In [1]: import numpy as np

In [2]: import numpy.linalg as la

In [3]: np.set_printoptions(precision=2, suppress=True, linewidth=120, sign=" ")

In [4]: mat = np.load("run5.npy")

In [5]: print(mat)
[[-0.09 -0.69 -0.11]
 [-0.94  0.95  0.91]
 [-0.74  0.98  0.8 ]
 [-0.65 -0.38  0.41]
 [-0.64 -0.29  0.41]
 [-0.67 -0.46  0.41]
 [ 0.84 -0.29 -0.71]
 [-0.99  0.89  0.98]
 [-0.45 -0.78  0.11]
 [ 0.97 -0.82 -0.93]
 [-0.45  0.82  0.5 ]
 [ 0.4  -0.24 -0.32]
 [-0.94  0.6   0.87]
 [-0.82  0.92  0.8 ]
 [-0.92  0.83  0.87]
 [-1.    1.    1.  ]
 [ 0.03  0.1   0.  ]
 [ 0.99 -0.96 -0.98]
 [ 0.24  0.66  0.  ]
 [ 1.   -0.99 -1.  ]
 [ 0.4  -0.24 -0.32]
 [ 1.   -1.   -1.  ]
 [-0.15  0.05  0.11]
 [-0.87  0.76  0.8 ]
 [-0.96  0.98  0.94]
 [-0.77  0.76  0.71]]

In [6]: vec = np.array([1, 3, -2])

In [7]: rhs = mat @ vec

In [8]: print(la.lstsq(mat, rhs)[0])
[ 1.  3. -2.]

In [9]: print(la.solve(mat.T @ mat, mat.T @ rhs))
[ 1.  3. -2.]

In [10]: rng = np.random.default_rng(75453)

In [11]: rhs = rhs + 0.02 * rng.normal(size=26)

In [12]: print(rhs)
[-1.94  0.08  0.61 -2.6  -2.32 -2.87  1.39 -0.27 -3.02  0.36  1.03  0.34 -0.89  0.35 -0.18  0.01  0.33  0.08  2.25
  0.04  0.32 -0.01 -0.22 -0.22  0.08  0.09]

In [13]: beta, *_ = la.lstsq(mat, rhs)

In [14]: print(beta)
[ 1.13  2.97 -1.84]

In [15]: print(np.round(mat.T @ (rhs - mat @ beta), 2) + 0)
[ 0.  0.  0.]

In [16]: blk = np.stack([mat, -3 * mat, mat[::-1]])

In [17]: print(blk.shape)
(3, 26, 3)

In [18]: print(np.einsum("bij,cij->bc", blk, blk))
[[  41.83 -125.48   17.06]
 [-125.48  376.43  -51.19]
 [  17.06  -51.19   41.83]]

In [19]: Xs = (mat - mat.mean(axis=0)) / mat.std(axis=0)

In [20]: print(Xs.std(axis=0))
[ 1.  1.  1.]

In [21]: print(np.argwhere(np.abs(Xs) > 2))
[]

In [22]: beta = la.lstsq(np.delete(Xs, 1, axis=1), Xs[:, 1])[0]

In [23]: print(np.abs(beta).argmax())
1

In [24]: cov = np.cov(mat, rowvar=False)

In [25]: print(np.polyfit(mat[:, 2], mat[:, 1], 1))
[ 0.92 -0.06]

In [26]: print(mat.std(axis=0))
[ 0.72  0.73  0.68]

In [27]: print(cov.shape)
(3, 3)

In [28]: print(np.median(mat, axis=0))
[-0.55  0.08  0.41]

In [29]: print(cov)
[[ 0.53 -0.41 -0.5 ]
 [-0.41  0.55  0.44]
 [-0.5   0.44  0.47]]

In [30]: print(np.argwhere(np.triu(np.abs(np.corrcoef(mat.T)) > 0.8, 1)))
[[ 0  2]
 [ 1  2]]

In [31]: print(np.corrcoef(mat.T))
[[ 1.   -0.76 -0.99]
 [-0.76  1.    0.86]
 [-0.99  0.86  1.  ]]

In [32]: B = mat / np.sqrt((mat ** 2).mean(axis=1, keepdims=True))

In [33]: print(B[19])
[ 1.   -0.99 -1.  ]

In [34]: print(la.matrix_rank(mat - mat.mean(axis=1, keepdims=True)))
2

In [35]: print(la.matrix_rank(B) == la.matrix_rank(mat))
True

In [36]: A = np.loadtxt("mat.csv", delimiter=",")

In [37]: print(A)
[[  5.84 -12.04   4.79 -42.22]
 [  7.56 -10.85   4.09 -41.06]
 [ 28.76   8.12  -5.89  18.29]
 [ 30.23  10.82  -6.5   18.28]
 [ 29.65   5.92  -4.74  17.35]
 [  6.55 -10.87   5.27 -41.63]
 [ 30.42   7.48  -7.67  18.21]
 [ 29.8    8.32  -5.91  18.81]
 [  5.68 -10.56   4.17 -41.48]
 [  6.44 -10.77   3.63 -41.9 ]
 [  5.94 -12.2    4.63 -40.44]
 [  6.94 -10.1    3.59 -41.97]
 [  6.42 -10.52   3.4  -43.03]
 [  4.6   -9.33   4.05 -42.33]
 [ 29.54   8.84  -7.23  19.75]
 [  6.19 -11.85   3.53 -41.97]]

In [38]: cov = np.cov(A, rowvar=False)

In [39]: print(np.corrcoef(A.T))
[[ 1.    0.99 -0.99  1.  ]
 [ 0.99  1.   -0.99  0.99]
 [-0.99 -0.99  1.   -0.99]
 [ 1.    0.99 -0.99  1.  ]]

In [40]: print(la.eigvalsh(cov)[::-1])
[ 1165.52     1.36     0.56     0.35]

In [41]: print(A.std(axis=0))
[ 11.41   9.34   5.11  29.18]

In [42]: print(np.median(A, axis=0))
[  6.75 -10.31   3.56 -41.27]

In [43]: print(np.argwhere(np.triu(np.abs(np.corrcoef(A.T)) > 0.8, 1)))
[[ 0  1]
 [ 0  2]
 [ 0  3]
 [ 1  2]
 [ 1  3]
 [ 2  3]]

In [44]: print(cov)
[[ 138.76  112.63  -61.5   354.3 ]
 [ 112.63   93.12  -50.35  288.64]
 [ -61.5   -50.35   27.84 -157.28]
 [ 354.3   288.64 -157.28  908.07]]

In [45]: print(np.polyfit(A[:, 2], A[:, 3], 1))
[ -5.65 -18.08]
